% ipython --no-banner

In [1]: import numpy as np

In [2]: import numpy.linalg as la

In [3]: np.set_printoptions(precision=3, suppress=True, linewidth=160)

In [4]: def rnd(a):
   ...:     return np.round(a, 3) + 0
   ...: 

In [5]: J = np.load("block12.npy")

In [6]: J
Out[6]: 
array([[2, 0, 2, 0, 2, 2, 2, 2, 2, 0, 0],
       [0, 0, 1, 2, 2, 2, 2, 0, 0, 0, 0],
       [0, 1, 2, 2, 1, 1, 0, 0, 0, 1, 2],
       [1, 1, 1, 1, 1, 1, 0, 2, 2, 1, 1],
       [1, 1, 1, 0, 1, 0, 0, 2, 1, 1, 1],
       [1, 2, 1, 2, 2, 1, 2, 2, 2, 2, 2]])

In [7]: w1 = np.array([[0, -2, 3, 0, -2],
   ...:     [1, 3, 1, 0, 2],
   ...:     [-3, 1, 0, 3, 0],
   ...:     [-1, 1, 2, -3, 1],
   ...:     [1, 2, -3, 2, 2],
   ...:     [0, -1, -3, -3, 1],
   ...:     [2, -1, 1, 1, -1],
   ...:     [-3, 1, 1, 1, -3],
   ...:     [2, 0, 2, 1, -3],
   ...:     [2, -1, 3, -3, -2],
   ...:     [0, -1, 2, -1, -2]])

In [8]: b = np.array([1, 7, -5, -3, 6])

In [9]: act = np.maximum(J @ w1 + b, 0)

In [10]: print(rnd((act > 0).mean(axis=0)))
[0.333 1.    0.667 0.333 0.333]

In [11]: la.matrix_rank(act)
Out[11]: np.int64(5)

In [12]: C = np.array([[-3, -4, -2], [0, -3, 3], [5, -7, 0], [-6, -8, 2], [5, 2, 7]])

In [13]: w1 @ C
Out[13]: 
array([[  5, -19, -20],
       [ 12, -16,  21],
       [ -9, -15,  15],
       [ 36,  13,   6],
       [-20,  -1,  22],
       [  8,  50,  -2],
       [-12, -22, -12],
       [ -7, -12, -10],
       [-17, -36, -23],
       [ 17,  -6, -27],
       [  6,  -7, -19]])

In [14]: (act @ C).round(6).argmax(axis=1)
Out[14]: array([2, 2, 2, 2, 2, 0])

In [15]: B = J / np.sqrt((J ** 2).mean(axis=1, keepdims=True))

In [16]: rnd(B[5])
Out[16]: array([0.561, 1.121, 0.561, 1.121, 1.121, 0.561, 1.121, 1.121, 1.121, 1.121, 1.121])

In [17]: la.matrix_rank(J - J.mean(axis=1, keepdims=True))
Out[17]: np.int64(6)

In [18]: rnd(J - J.mean(axis=1, keepdims=True))
Out[18]: 
array([[ 0.727, -1.273,  0.727, -1.273,  0.727,  0.727,  0.727,  0.727,  0.727, -1.273, -1.273],
       [-0.818, -0.818,  0.182,  1.182,  1.182,  1.182,  1.182, -0.818, -0.818, -0.818, -0.818],
       [-0.909,  0.091,  1.091,  1.091,  0.091,  0.091, -0.909, -0.909, -0.909,  0.091,  1.091],
       [-0.091, -0.091, -0.091, -0.091, -0.091, -0.091, -1.091,  0.909,  0.909, -0.091, -0.091],
       [ 0.182,  0.182,  0.182, -0.818,  0.182, -0.818, -0.818,  1.182,  0.182,  0.182,  0.182],
       [-0.727,  0.273, -0.727,  0.273,  0.273, -0.727,  0.273,  0.273,  0.273,  0.273,  0.273]])

In [19]: la.matrix_rank(B) == la.matrix_rank(J)
Out[19]: np.True_

In [20]: rnd(la.norm(B, axis=1))
Out[20]: array([3.317, 3.317, 3.317, 3.317, 3.317, 3.317])

In [21]: B = J / la.norm(J, axis=1)
ValueError: operands could not be broadcast together with shapes (6,11) (6,) 


In [22]: B = J / la.norm(J, axis=1, keepdims=True)

In [23]: cov = B @ B.T

In [24]: (np.abs(cov) > 0.9).astype(int)
Out[24]: 
array([[1, 0, 0, 0, 0, 0],
       [0, 1, 0, 0, 0, 0],
       [0, 0, 1, 0, 0, 0],
       [0, 0, 0, 1, 1, 0],
       [0, 0, 0, 1, 1, 0],
       [0, 0, 0, 0, 0, 1]])

In [25]: print(rnd(cov[3]))
[0.756 0.424 0.625 1.    0.905 0.887]

In [26]: rnd(cov)
Out[26]: 
array([[1.   , 0.642, 0.378, 0.756, 0.684, 0.703],
       [0.642, 1.   , 0.606, 0.424, 0.219, 0.615],
       [0.378, 0.606, 1.   , 0.625, 0.528, 0.718],
       [0.756, 0.424, 0.625, 1.   , 0.905, 0.887],
       [0.684, 0.219, 0.528, 0.905, 1.   , 0.815],
       [0.703, 0.615, 0.718, 0.887, 0.815, 1.   ]])

In [27]: print(np.argwhere(np.triu(np.abs(cov) > 0.95, 1)))
[]

In [28]: f, g = J[5], J[4]

In [29]: print(f @ f)
35

In [30]: pr = (f @ g) / (f @ f) * f

In [31]: rnd((g - pr) @ f)
Out[31]: np.float64(0.0)

In [32]: np.outer(f, g)
Out[32]: 
array([[1, 1, 1, 0, 1, 0, 0, 2, 1, 1, 1],
       [2, 2, 2, 0, 2, 0, 0, 4, 2, 2, 2],
       [1, 1, 1, 0, 1, 0, 0, 2, 1, 1, 1],
       [2, 2, 2, 0, 2, 0, 0, 4, 2, 2, 2],
       [2, 2, 2, 0, 2, 0, 0, 4, 2, 2, 2],
       [1, 1, 1, 0, 1, 0, 0, 2, 1, 1, 1],
       [2, 2, 2, 0, 2, 0, 0, 4, 2, 2, 2],
       [2, 2, 2, 0, 2, 0, 0, 4, 2, 2, 2],
       [2, 2, 2, 0, 2, 0, 0, 4, 2, 2, 2],
       [2, 2, 2, 0, 2, 0, 0, 4, 2, 2, 2],
       [2, 2, 2, 0, 2, 0, 0, 4, 2, 2, 2]])

In [33]: la.matrix_rank(np.outer(f, g))
Out[33]: np.int64(1)

In [34]: rnd(la.norm(f + g) ** 2 + la.norm(f - g) ** 2)
Out[34]: np.float64(92.0)

In [35]: rnd(g - pr)
Out[35]: array([ 0.543,  0.086,  0.543, -0.914,  0.086, -0.457, -0.914,  1.086,  0.086,  0.086,  0.086])

In [36]: rnd(pr)
Out[36]: array([0.457, 0.914, 0.457, 0.914, 0.914, 0.457, 0.914, 0.914, 0.914, 0.914, 0.914])

In [37]: rng = np.random.default_rng(84)

In [38]: B = J + rng.integers(-2, 3, (6, 1)) @ rng.integers(-2, 3, (1, 11))

In [39]: print(B)
[[ 2  2  1 -1  1  3  2  3  4 -1  2]
 [ 0  2  0  1  1  3  2  1  2 -1  2]
 [ 0 -3  4  4  3 -1  0 -2 -4  3 -2]
 [ 1  5 -1 -1 -1  3  0  4  6 -1  5]
 [ 1  1  1  0  1  0  0  2  1  1  1]
 [ 1  4  0  1  1  2  2  3  4  1  4]]

In [40]: np.abs(B - J).sum(axis=1)
Out[40]: array([12, 12, 24, 24,  0, 12])

In [41]: B - J
Out[41]: 
array([[ 0,  2, -1, -1, -1,  1,  0,  1,  2, -1,  2],
       [ 0,  2, -1, -1, -1,  1,  0,  1,  2, -1,  2],
       [ 0, -4,  2,  2,  2, -2,  0, -2, -4,  2, -4],
       [ 0,  4, -2, -2, -2,  2,  0,  2,  4, -2,  4],
       [ 0,  0,  0,  0,  0,  0,  0,  0,  0,  0,  0],
       [ 0,  2, -1, -1, -1,  1,  0,  1,  2, -1,  2]])

In [42]: mat = np.loadtxt("a.csv", delimiter=",")

In [43]: mat
Out[43]: 
array([[ 3.,  0.,  4.,  0.,  0., -2., -4.,  1.,  0.,  5.,  3.,  3.,  4., -4.],
       [ 0.,  0.,  0.,  0., -3.,  0.,  0.,  0.,  4.,  0.,  0.,  0.,  0.,  0.],
       [ 3.,  0., -3.,  3.,  0., -2., -2.,  1.,  0., -4., -5.,  5.,  4.,  5.],
       [-5.,  0., -2., -5.,  0., -3., -5.,  1.,  0.,  1.,  0., -4.,  1.,  5.],
       [ 0., -1.,  0.,  0.,  5.,  0.,  0.,  0.,  2.,  0.,  0.,  0.,  0.,  0.],
       [ 2.,  0.,  4., -4.,  0.,  1.,  5.,  2.,  0., -3.,  1.,  5., -3.,  1.],
       [ 1.,  0., -1., -4.,  0., -3.,  4., -2.,  0.,  0., -4., -2.,  4.,  1.],
       [-5.,  0.,  1.,  2.,  0.,  3., -5.,  1.,  0.,  1., -2.,  3., -5.,  3.],
       [ 0.,  2.,  0.,  0.,  3.,  0.,  0.,  0., -4.,  0.,  0.,  0.,  0.,  0.],
       [-5.,  0.,  4.,  4.,  0., -2., -2.,  0.,  0.,  1., -2., -1.,  2.,  1.],
       [ 0.,  0., -5.,  0.,  0., -4., -4.,  0.,  0.,  3.,  3.,  4.,  5.,  5.],
       [-2.,  0.,  3.,  1.,  0.,  3., -1., -2.,  0.,  4., -3.,  3.,  2., -1.],
       [ 3.,  0.,  4., -5.,  0.,  0., -5.,  3.,  0.,  2.,  5., -4.,  1.,  3.],
       [-5.,  0., -5., -4.,  0., -5., -2., -3.,  0.,  0.,  3.,  1.,  5.,  1.]])

In [44]: x0 = np.array([-1, 0, -3, 3, -7, 8, -7, 3, 8, -8, 9, -6, -7, 9])

In [45]: y = mat @ x0

In [46]: y
Out[46]: array([ -95.,   53.,  -10.,   64.,  -19.,  -14., -111.,   88.,  -53.,  -22.,    0.,  -79.,   87.,  -32.])

In [47]: rnd(la.solve(mat, y))
Out[47]: array([-1.,  0., -3.,  3., -7.,  8., -7.,  3.,  8., -8.,  9., -6., -7.,  9.])

In [48]: rnd(la.solve(mat, y + mat[:, 6]))
Out[48]: array([-1.,  0., -3.,  3., -7.,  8., -6.,  3.,  8., -8.,  9., -6., -7.,  9.])

In [49]: rnd(la.solve(mat, 5 * y))
Out[49]: array([ -5.,   0., -15.,  15., -35.,  40., -35.,  15.,  40., -40.,  45., -30., -35.,  45.])

In [50]: rnd(la.solve(mat, mat[:, 1]))
Out[50]: array([0., 1., 0., 0., 0., 0., 0., 0., 0., 0., 0., 0., 0., 0.])

In [51]: rnd(np.sort(la.eigvals(mat).real))
Out[51]: array([-6.384, -6.384, -6.251, -5.379, -5.379, -1.548,  1.429,  1.724,  1.724,  5.821,  6.057,  8.05 ,  8.05 ,  9.469])

In [52]: f, g = mat[5], mat[13]

In [53]: f @ f
Out[53]: np.float64(111.0)

In [54]: pr = (f @ g) / (f @ f) * f

In [55]: la.matrix_rank(np.outer(f, g))
Out[55]: np.int64(1)

In [56]: rnd(la.norm(f + g) ** 2 + la.norm(f - g) ** 2)
Out[56]: np.float64(502.0)
